% ipython --no-banner

In [1]: import numpy as np

In [2]: np.set_printoptions(precision=1, suppress=True, linewidth=120)

In [3]: W0 = np.load("layer19.npy")

In [4]: print(W0)
[[ 4  2  9]
 [ 0 -9  8]
 [ 0  0  7]]

In [5]: # triangular

In [6]: print(np.linalg.matrix_rank(W0 - W0[0, 0] * np.eye(3)))
2

In [7]: print(W0 @ W0)
[[ 16 -10 115]
 [  0  81 -16]
 [  0   0  49]]

In [8]: print(np.prod(np.diag(W0)), np.round(np.linalg.det(W0), 1))
-252 -252.0

In [9]: vals, V = np.linalg.eig(W0)

In [10]: print(np.prod(vals))
-252.0

In [11]: print(np.sort(np.linalg.eigvals(W0 @ W0)))
[16. 49. 81.]

In [12]: print(vals)
[ 4. -9.  7.]

In [13]: Q, V = np.linalg.qr(W0[:, :2])[0], np.linalg.qr(W0[:, 2:])[0]

In [14]: sv = np.linalg.svd(Q.T @ V, compute_uv=False)

In [15]: print(np.round(np.linalg.norm(Q @ Q.T - V @ V.T, 2), 1))
1.0

In [16]: M = np.load("arr.npy")

In [17]: print(M)
[[0 3 1]
 [0 1 5]
 [0 0 0]
 [0 0 2]
 [1 3 0]
 [1 3 0]
 [0 1 5]
 [0 2 0]
 [0 1 0]
 [0 0 1]
 [0 2 0]
 [0 0 2]
 [0 2 3]
 [0 0 0]
 [0 0 1]
 [0 0 1]
 [0 4 0]
 [0 0 1]
 [1 0 0]
 [0 3 1]
 [0 1 2]
 [0 2 0]
 [0 2 0]
 [0 4 0]
 [0 0 1]
 [0 1 0]]

In [18]: # rows 4 and 5 are equal

In [19]: proj = M @ np.linalg.solve(M.T @ M, M.T)

In [20]: print(np.round(np.linalg.eigvalsh(proj), 1) + 0)
[0. 0. 0. 0. 0. 0. 0. 0. 0. 0. 0. 0. 0. 0. 0. 0. 0. 0. 0. 0. 0. 0. 0. 1. 1. 1.]

In [21]: print(np.allclose(proj @ proj, proj))
True

In [22]: print(np.round(proj @ M[:, 2], 1) + 0)
[1. 5. 0. 2. 0. 0. 5. 0. 0. 1. 0. 2. 3. 0. 1. 1. 0. 1. 0. 1. 2. 0. 0. 0. 1. 0.]

In [23]: print(np.round(np.trace(proj), 1))
3.0

In [24]: print(np.linalg.matrix_rank(np.eye(26) - proj))
23
